% python3 -q
>>> import numpy as np
>>> from numpy import linalg as LA
>>> np.set_printoptions(precision=2, suppress=True, linewidth=100, floatmode="fixed")
>>> F = np.load("layer13.npy")
>>> F
array([[1, 0, 0],
       [0, 0, 0],
       [0, 2, 1]])
>>> # null space of dimension 1
>>> U, sv, Vt = LA.svd(F)
>>> evecs = Vt[:(sv > 1e-8).sum()]
>>> rng = np.random.default_rng(38559)
>>> x = F[2] + 4 * F[0] + rng.integers(2) * np.eye(3)[0]
>>> x
array([4.00, 2.00, 1.00])
>>> round(LA.norm(x - evecs.T @ evecs @ x), 2)
np.float64(0.0)
>>> mat = np.load("m.npy")
>>> mat
array([[ 2,  1,  3],
       [ 0,  3,  2],
       [ 2,  3,  1],
       [ 2, 16, 13]])
>>> # row 3 dominates
>>> P = mat @ LA.solve(mat.T @ mat, mat.T)
>>> np.round(LA.eigvalsh(P), 2) + 0
array([0.00, 1.00, 1.00, 1.00])
>>> np.round((np.eye(4) - P) @ mat, 2) + 0
array([[0.00, 0.00, 0.00],
       [0.00, 0.00, 0.00],
       [0.00, 0.00, 0.00],
       [0.00, 0.00, 0.00]])
>>> np.allclose(P @ P, P)
True
>>> B = np.c_[mat[:, :2] @ np.array([[0, 0], [1, 1]]), np.array([1, 2, 0, 1])]
>>> B
array([[ 1,  1,  1],
       [ 3,  3,  2],
       [ 3,  3,  0],
       [16, 16,  1]])
>>> np.round(LA.lstsq(mat, B[:, 0])[0], 2) + 0
array([0.00, 1.00, 0.00])
>>> np.round(LA.norm(B - mat @ LA.lstsq(mat, B)[0], axis=0), 2) + 0
array([0.00, 0.00, 1.92])
>>> LA.norm(LA.qr(mat)[0].T @ B, axis=0) ** 2 / ((B ** 2).sum(axis=0) + 1e-12)
array([1.00, 1.00, 0.38])
>>> LA.matrix_rank(B)
np.int64(2)
>>> LA.matrix_rank(np.c_[mat, B])
np.int64(4)
>>> X = np.loadtxt("arr.csv", delimiter=",")
>>> X
array([[ 1.06,  1.37, -2.13,  0.52,  1.09],
       [-2.24,  0.75, -0.87,  1.24, -1.06],
       [ 1.06,  1.10,  1.55,  2.03, -0.36],
       [ 0.79, -2.19, -1.02,  1.43, -0.70],
       [ 1.06,  0.75, -0.51, -1.00, -2.46]])
>>> x = np.array([-2, -3, 1, 1, -1])
>>> y = X @ x
>>> beta, lr = np.zeros(5), 1 / LA.norm(X, 2) ** 2
>>> for i in range(300):
...     beta -= lr * X.T @ (X @ beta - y)
...     if i % 50 == 0: print(i, round(LA.norm(X @ beta - y), 2))
... 
0 0.0
50 0.0
100 0.0
150 0.0
200 0.0
250 0.0
>>> beta
array([-2.00, -3.00,  1.00,  1.00, -1.00])
>>> u = np.array([1, 3, -1])
>>> np.cross(X[2, :3], X[3, :3])
array([ 2.25,  2.31, -3.18])
>>> np.polyval(u, X[2])
array([ 3.28,  3.53,  6.04,  9.25, -1.94])
>>> np.round(np.correlate(X[2], X[3], "full"), 2) + 0
array([-0.73,  0.75, -0.57, -2.63,  0.00, -5.11, -2.86,  2.39, -0.28])
>>> Q = X.astype(float).copy()
>>> for j in range(5):
...     Q[:, j] -= Q[:, :j] @ (Q[:, :j].T @ Q[:, j])
...     Q[:, j] /= LA.norm(Q[:, j])
... 
>>> np.round(Q.T @ X, 2) + 0
array([[3.00, 0.00, 0.00, 0.00, 0.00],
       [0.00, 3.00, 0.00, 0.00, 0.00],
       [0.00, 0.00, 3.00, 0.00, 0.00],
       [0.00, 0.00, 0.00, 3.00, 0.00],
       [0.00, 0.00, 0.00, 0.00, 3.00]])
>>> np.round(Q.T @ Q, 2) + 0
array([[1.00, 0.00, 0.00, 0.00, 0.00],
       [0.00, 1.00, 0.00, 0.00, 0.00],
       [0.00, 0.00, 1.00, 0.00, 0.00],
       [0.00, 0.00, 0.00, 1.00, 0.00],
       [0.00, 0.00, 0.00, 0.00, 1.00]])
>>> round(np.einsum("ii->", X), 2)
np.float64(2.32)
>>> LA.eigvals(X)
array([-3.00+0.00j,  0.45+2.97j,  0.45-2.97j,  2.21+2.03j,  2.21-2.03j])
>>> np.round(LA.det(X.T), 2)
np.float64(-243.0)
>>> np.poly(X)
array([  1.00,  -2.32,   6.02,  18.07, -62.64, 243.00])
>>> np.kron(np.eye(2, dtype=int), X)
array([[ 1.06,  1.37, -2.13,  0.52,  1.09,  0.00,  0.00, -0.00,  0.00,  0.00],
       [-2.24,  0.75, -0.87,  1.24, -1.06, -0.00,  0.00, -0.00,  0.00, -0.00],
       [ 1.06,  1.10,  1.55,  2.03, -0.36,  0.00,  0.00,  0.00,  0.00, -0.00],
       [ 0.79, -2.19, -1.02,  1.43, -0.70,  0.00, -0.00, -0.00,  0.00, -0.00],
       [ 1.06,  0.75, -0.51, -1.00, -2.46,  0.00,  0.00, -0.00, -0.00, -0.00],
       [ 0.00,  0.00, -0.00,  0.00,  0.00,  1.06,  1.37, -2.13,  0.52,  1.09],
       [-0.00,  0.00, -0.00,  0.00, -0.00, -2.24,  0.75, -0.87,  1.24, -1.06],
       [ 0.00,  0.00,  0.00,  0.00, -0.00,  1.06,  1.10,  1.55,  2.03, -0.36],
       [ 0.00, -0.00, -0.00,  0.00, -0.00,  0.79, -2.19, -1.02,  1.43, -0.70],
       [ 0.00,  0.00, -0.00, -0.00, -0.00,  1.06,  0.75, -0.51, -1.00, -2.46]])
